>>> import numpy as np
>>> import numpy.linalg as la
>>> np.set_printoptions(precision=2, suppress=True, linewidth=100, floatmode="fixed")
>>> feats = np.array([[0.1, -1.2, -0.33],
...     [0.6, 0.0, -1.79],
...     [0.3, -0.7, -0.88],
...     [0.1, -0.5, -0.34],
...     [1.1, 1.3, -3.28],
...     [1.1, 1.0, -3.4],
...     [0.4, -0.1, -1.18],
...     [-0.7, -0.4, 2.07],
...     [-2.0, 0.4, 6.12],
...     [0.4, -1.4, -1.34],
...     [-0.4, -0.2, 1.28],
...     [0.5, -0.8, -1.52],
...     [1.4, 0.4, -4.05],
...     [1.2, -0.5, -3.7],
...     [1.0, 1.2, -3.19]])
>>> feats
array([[ 0.10, -1.20, -0.33],
       [ 0.60,  0.00, -1.79],
       [ 0.30, -0.70, -0.88],
       [ 0.10, -0.50, -0.34],
       [ 1.10,  1.30, -3.28],
       [ 1.10,  1.00, -3.40],
       [ 0.40, -0.10, -1.18],
       [-0.70, -0.40,  2.07],
       [-2.00,  0.40,  6.12],
       [ 0.40, -1.40, -1.34],
       [-0.40, -0.20,  1.28],
       [ 0.50, -0.80, -1.52],
       [ 1.40,  0.40, -4.05],
       [ 1.20, -0.50, -3.70],
       [ 1.00,  1.20, -3.19]])
>>> Z = feats[[1, 5]].astype(float)
>>> for _ in range(6):
...     lab = la.norm(feats[:, None] - Z, axis=-1).argmin(axis=1)
...     Z = np.array([feats[lab == j].mean(axis=0) for j in range(2)])
... 
>>> lab
array([0, 1, 0, 0, 1, 1, 0, 0, 0, 0, 0, 0, 1, 1, 1])
>>> np.bincount(lab)
array([9, 6])
>>> np.abs(Z[1] - Z[0]).argmax()
np.int64(2)
>>> Z
array([[-0.14, -0.54,  0.43],
       [ 1.07,  0.57, -3.23]])
>>> proj = feats @ la.solve(feats.T @ feats, feats.T)
>>> proj @ feats[:, 0]
array([ 0.10,  0.60,  0.30,  0.10,  1.10,  1.10,  0.40, -0.70, -2.00,  0.40, -0.40,  0.50,  1.40,
        1.20,  1.00])
>>> lab = feats[:, 2] > np.median(feats[:, 2])
>>> r0 = feats[lab].mean(axis=0) - feats[~lab].mean(axis=0)
>>> np.argsort(-np.abs(r0).round(6), kind="stable")
array([2, 0, 1])
>>> round(float((((feats - feats.mean(axis=0)) @ r0 > 0) == lab).mean()), 2)
0.93
>>> np.abs(feats).max()
np.float64(6.12)
>>> feats.shape
(15, 3)
>>> np.unravel_index(np.abs(feats).argmax(), feats.shape)
(np.int64(8), np.int64(2))
>>> la.matrix_rank(feats)
np.int64(3)
>>> round(la.norm(feats), 2)
np.float64(11.74)
>>> feats.sum(axis=1)
array([-1.43, -1.19, -1.28, -0.74, -0.88, -1.30, -0.88,  0.97,  4.52, -2.34,  0.68, -1.82, -2.25,
       -3.00, -0.99])
>>> la.svd(feats, compute_uv=False)
array([11.33,  3.07,  0.10])
>>> feats.mean(axis=0)
array([ 0.34, -0.10, -1.04])
>>> W0 = np.loadtxt("mat.csv", delimiter=",")
>>> W0
array([[-2.71, -1.18, -2.57],
       [-0.86,  0.57,  0.54],
       [-2.60, -2.32, -3.95],
       [ 0.63, -2.47, -2.52],
       [ 0.58, -2.68, -2.81],
       [-1.96, -0.04, -0.78],
       [-3.25,  1.71,  0.77],
       [ 0.35, -0.79, -0.56],
       [-1.64,  0.20, -0.32],
       [-4.36,  0.70, -1.06],
       [-0.69, -5.20, -6.60],
       [-5.74, -2.10, -5.24],
       [-1.04, -3.66, -4.84],
       [-1.00, -1.55, -2.19],
       [-0.09, -2.55, -2.99],
       [-2.45, -3.13, -4.89],
       [-2.40,  0.99,  0.28],
       [-5.42,  0.92, -1.32],
       [-0.51, -1.02, -1.27],
       [-1.30, -1.20, -1.90],
       [-0.62, -1.79, -2.31],
       [-2.47, -2.12, -3.63],
       [-6.09, -0.48, -3.39],
       [-3.50,  1.70,  0.62],
       [ 0.85, -3.82, -4.10]])
>>> other = np.c_[W0[:, :1] @ np.array([[1]]), np.array([-3, 1, -2, 3, 1, -3, 3, -3, -3, 3, -2, -1, 0, -3, -2, 0, 1, 0, 1, -3, 3, -1, 0, 0, -1])]
>>> other
array([[-2.71, -3.00],
       [-0.86,  1.00],
       [-2.60, -2.00],
       [ 0.63,  3.00],
       [ 0.58,  1.00],
       [-1.96, -3.00],
       [-3.25,  3.00],
       [ 0.35, -3.00],
       [-1.64, -3.00],
       [-4.36,  3.00],
       [-0.69, -2.00],
       [-5.74, -1.00],
       [-1.04,  0.00],
       [-1.00, -3.00],
       [-0.09, -2.00],
       [-2.45,  0.00],
       [-2.40,  1.00],
       [-5.42,  0.00],
       [-0.51,  1.00],
       [-1.30, -3.00],
       [-0.62,  3.00],
       [-2.47, -1.00],
       [-6.09,  0.00],
       [-3.50,  0.00],
       [ 0.85, -1.00]])
>>> la.matrix_rank(other)
np.int64(2)
>>> np.round(la.lstsq(W0, other[:, 0])[0], 2) + 0
array([1.00, 0.00, 0.00])
>>> Ac = W0 - W0.mean(axis=0)
>>> U, sv, VT = la.svd(Ac, full_matrices=False)
>>> np.abs(U[:, 0]).argmax()
np.int64(10)
>>> np.abs(VT[-1])
array([0.30, 0.75, 0.60])
>>> np.abs(VT[0]).argmax()
np.int64(1)
>>> np.round(Ac.mean(axis=0), 2) + 0
array([0.00, 0.00, 0.00])
>>> other = W0 / np.sqrt((W0 ** 2).mean(axis=1, keepdims=True))
>>> la.matrix_rank(other) == la.matrix_rank(W0)
np.True_
>>> la.matrix_rank(W0 - W0.mean(axis=1, keepdims=True))
np.int64(2)
>>> other[14]
array([-0.04, -1.12, -1.32])
>>> d = la.norm(feats[:, None] - feats[None], axis=-1)
>>> d.shape
(15, 15)
>>> la.norm(feats - feats.mean(axis=0), axis=1)
array([1.33, 0.80, 0.62, 0.84, 2.75, 2.72, 0.16, 3.29, 7.54, 1.34, 2.43, 0.87, 3.23, 2.83, 2.60])
>>> la.matrix_rank(d ** 2)
np.int64(5)
>>> (d + 1e9 * np.eye(15)).round(6).argmin(axis=1)
array([ 3,  6,  3,  2, 14, 14,  1, 10,  7, 11,  7,  9,  5, 12,  4])
>>> la.norm(feats, axis=1)
array([1.25, 1.89, 1.16, 0.61, 3.70, 3.71, 1.25, 2.22, 6.45, 1.98, 1.36, 1.79, 4.30, 3.92, 3.55])
>>> m1 = np.load("case14.npy")
>>> m1
array([[-0.60,  0.74, -0.28, -0.11],
       [-0.56, -0.16,  0.53,  0.61],
       [-0.22, -0.43, -0.79,  0.37],
       [ 0.52,  0.49, -0.09,  0.69]])
>>> la.svd(m1, compute_uv=False)
array([1.00, 1.00, 1.00, 1.00])
>>> la.pinv(m1)
array([[-0.60, -0.56, -0.22,  0.52],
       [ 0.74, -0.16, -0.43,  0.49],
       [-0.28,  0.53, -0.79, -0.09],
       [-0.11,  0.61,  0.37,  0.69]])
>>> Q, V = la.qr(m1[:, :3])[0], la.qr(m1[:, 3:])[0]
>>> sv = la.svd(Q.T @ V, compute_uv=False)
>>> sv.round(2) + 0
array([0.00])
>>> (sv > 0.9).sum()
np.int64(0)
>>> x = np.array([6, -9, 0, 4])
>>> target = m1 @ x
>>> target
array([-10.71,   0.55,   3.97,   1.50])
>>> np.round(la.solve(m1, target), 2) + 0
array([ 6.00, -9.00,  0.00,  4.00])
>>> np.round(la.solve(m1, -1 * target), 2) + 0
array([-6.00,  9.00,  0.00, -4.00])
>>> np.round(np.abs(m1).max(), 2)
np.float64(0.79)
>>> m1.sum(axis=1)
array([-0.25,  0.42, -1.08,  1.61])
>>> m1[4]
Traceback (most recent call last):
  File "<python-input-62>", line 1, in <module>
    m1[4]
    ~~^^^
IndexError: index 4 is out of bounds for axis 0 with size 4
>>> m1.mean(axis=0)
array([-0.22,  0.16, -0.16,  0.39])
>>> la.svd(m1, compute_uv=False)
array([1.00, 1.00, 1.00, 1.00])
>>> m1 - m1[0]
array([[ 0.00,  0.00,  0.00,  0.00],
       [ 0.04, -0.91,  0.81,  0.72],
       [ 0.37, -1.17, -0.52,  0.48],
       [ 1.12, -0.25,  0.19,  0.80]])
>>> m1.sum(axis=0)
array([-0.86,  0.64, -0.64,  1.56])
>>> Z = 5 * np.array([[0.0, 1.7, -0.4], [-0.7, -0.5, 0.7], [-1.2, -0.7, -1.8]])
>>> rng = np.random.default_rng(58762)
>>> lab = rng.integers(0, 3, 11)
>>> E = Z[lab] + rng.normal(size=(11, 3))
>>> E
array([[-5.56, -4.11, -6.87],
       [ 1.38,  8.13, -3.16],
       [-3.09, -2.20,  2.61],
       [-8.46, -1.62, -9.29],
       [-4.13, -2.66,  4.79],
       [-4.39, -3.04, -8.61],
       [-5.78, -4.03, -9.14],
       [-5.32, -3.59, -9.57],
       [ 1.68, 10.20, -3.45],
       [-0.80,  8.75, -2.09],
       [ 0.81,  8.19, -1.56]])
>>> ang = np.radians(72)
>>> r_ = np.eye(4)
>>> r_[1, 1] = r_[3, 3] = np.cos(ang)
>>> r_[1, 3], r_[3, 1] = -np.sin(ang), np.sin(ang)
>>> r_
array([[ 1.00,  0.00,  0.00,  0.00],
       [ 0.00,  0.31,  0.00, -0.95],
       [ 0.00,  0.00,  1.00,  0.00],
       [ 0.00,  0.95,  0.00,  0.31]])
>>> other = m1 @ r_.T
>>> np.allclose(m1 @ m1.T, other @ other.T)
True
>>> np.round(la.det(r_), 2), round(float(np.trace(r_)), 2)
(np.float64(1.0), 2.62)
